$ ipython --no-banner

In [1]: import numpy as np

In [2]: np.set_printoptions(suppress=True, linewidth=120)

In [3]: F = np.loadtxt("out6.csv", delimiter=",")

In [4]: F.round(3)
Out[4]: 
array([[ 0.481, -0.288,  0.288, -0.288],
       [-0.288,  0.173, -0.173,  0.173],
       [ 0.288, -0.173,  0.173, -0.173],
       [-0.288,  0.173, -0.173,  0.173]])

In [5]: # row 3 repeats row 1

In [6]: rng = np.random.default_rng(502)

In [7]: idx = rng.permutation(4)

In [8]: idx
Out[8]: array([2, 3, 0, 1])

In [9]: Y = F[idx][:, idx]

In [10]: np.allclose(Y, F)
Out[10]: False

In [11]: np.linalg.cond(F) > 100
Out[11]: np.True_

In [12]: round(float(np.linalg.norm(F, 2) / np.linalg.norm(F)), 3)
Out[12]: 1.0

In [13]: Y = np.array([[-3, -5], [-3, 4], [2, 1], [5, 4], [-1, -1], [0, -5]])

In [14]: basis = np.array([[1, 0, 0, 2], [-1, -1, 2, 0]])

In [15]: m1 = Y @ basis + 0.3 * rng.normal(size=(6, 4))

In [16]: print(m1.round(3))
[[  1.86    4.672 -10.191  -6.623]
 [ -7.146  -4.679   7.832  -6.04 ]
 [  0.838  -1.048   2.062   4.517]
 [  1.126  -3.612   7.936   9.943]
 [  0.171   1.269  -1.955  -2.046]
 [  5.136   4.501 -10.434  -0.384]]

In [17]: np.round(np.abs(np.linalg.svd(m1)[2][-1]), 3)
Out[17]: array([0.828, 0.18 , 0.337, 0.411])

In [18]: round(np.log10(np.linalg.cond(m1)))
Out[18]: 2

In [19]: Y = np.c_[m1[:, :3] @ np.array([[2, 0, 1], [1, 1, 3], [0, 2, -1]]), np.array([1, 1, 1, 1, 1, 1])]

In [20]: Y.round(3)
Out[20]: 
array([[  8.392, -15.71 ,  26.067,   1.   ],
       [-18.971,  10.985, -29.016,   1.   ],
       [  0.629,   3.077,  -4.367,   1.   ],
       [ -1.36 ,  12.261, -17.646,   1.   ],
       [  1.611,  -2.641,   5.933,   1.   ],
       [ 14.773, -16.367,  29.072,   1.   ]])

In [21]: np.round(np.linalg.lstsq(m1, Y[:, 0])[0], 3) + 0
Out[21]: array([2., 1., 0., 0.])

In [22]: np.linalg.matrix_rank(np.c_[m1, Y])
Out[22]: np.int64(5)

In [23]: K = np.array([[0, 0, 1], [0, 0, 0], [1, 0, 0]])

In [24]: K
Out[24]: 
array([[0, 0, 1],
       [0, 0, 0],
       [1, 0, 0]])

In [25]: t3 = np.stack([K, 2 * K, K[::-1]])

In [26]: np.linalg.matrix_rank(t3)
Out[26]: array([2, 2, 2])

In [27]: t3.sum(axis=0)
Out[27]: 
array([[1, 0, 3],
       [0, 0, 0],
       [3, 0, 1]])

In [28]: t3.shape
Out[28]: (3, 3, 3)

In [29]: np.linalg.matrix_rank(t3.reshape(3, -1))
Out[29]: np.int64(2)

In [30]: (t3 @ K.T).shape
Out[30]: (3, 3, 3)

In [31]: np.abs(np.diag(np.linalg.qr(K)[1])) > 1e-9
Out[31]: array([ True, False,  True])

In [32]: np.allclose(K[:-1].T @ np.linalg.lstsq(K[:-1].T, K[-1])[0], K[-1])
Out[32]: False

In [33]: np.linalg.inv(K)
LinAlgError: Singular matrix


In [34]: np.unique(K.round(6), axis=0).shape
Out[34]: (3, 3)

In [35]: print(np.linalg.lstsq(K[:-1].T, K[-1])[2])
1

In [36]: M = np.load("a.npy")

In [37]: print(M)
[[-0.446  0.119  0.653]
 [ 0.446 -0.119 -0.653]
 [-0.706  0.217  0.892]
 [ 0.508 -0.139 -0.721]
 [-0.38   0.1    0.572]
 [-0.617  0.178  0.824]
 [-0.446  0.119  0.653]
 [-0.706  0.217  0.892]
 [ 0.981 -0.523 -0.999]
 [ 0.159 -0.04  -0.254]
 [-0.159  0.04   0.254]
 [-0.706  0.217  0.892]
 [-0.159  0.04   0.254]
 [ 0.894 -0.345 -0.982]
 [-0.235  0.06   0.371]
 [ 0.38  -0.1   -0.572]
 [-0.38   0.1    0.572]
 [-0.508  0.139  0.721]
 [-0.778  0.254  0.934]
 [ 0.744 -0.235 -0.915]
 [ 0.933 -0.397 -0.992]
 [ 0.446 -0.119 -0.653]
 [ 0.508 -0.139 -0.721]
 [ 0.933 -0.397 -0.992]
 [-0.159  0.04   0.254]
 [ 0.235 -0.06  -0.371]
 [ 0.778 -0.254 -0.934]
 [ 0.446 -0.119 -0.653]
 [ 0.08  -0.02  -0.129]
 [ 0.     0.     0.   ]
 [-0.159  0.04   0.254]
 [ 0.38  -0.1   -0.572]
 [-0.808  0.273  0.949]]

In [38]: round(float(np.linalg.norm(M, 2) / np.linalg.norm(M)), 3)
Out[38]: 0.996

In [39]: np.round(np.abs(np.linalg.svd(M)[2][-1]), 3)
Out[39]: array([0.647, 0.687, 0.331])
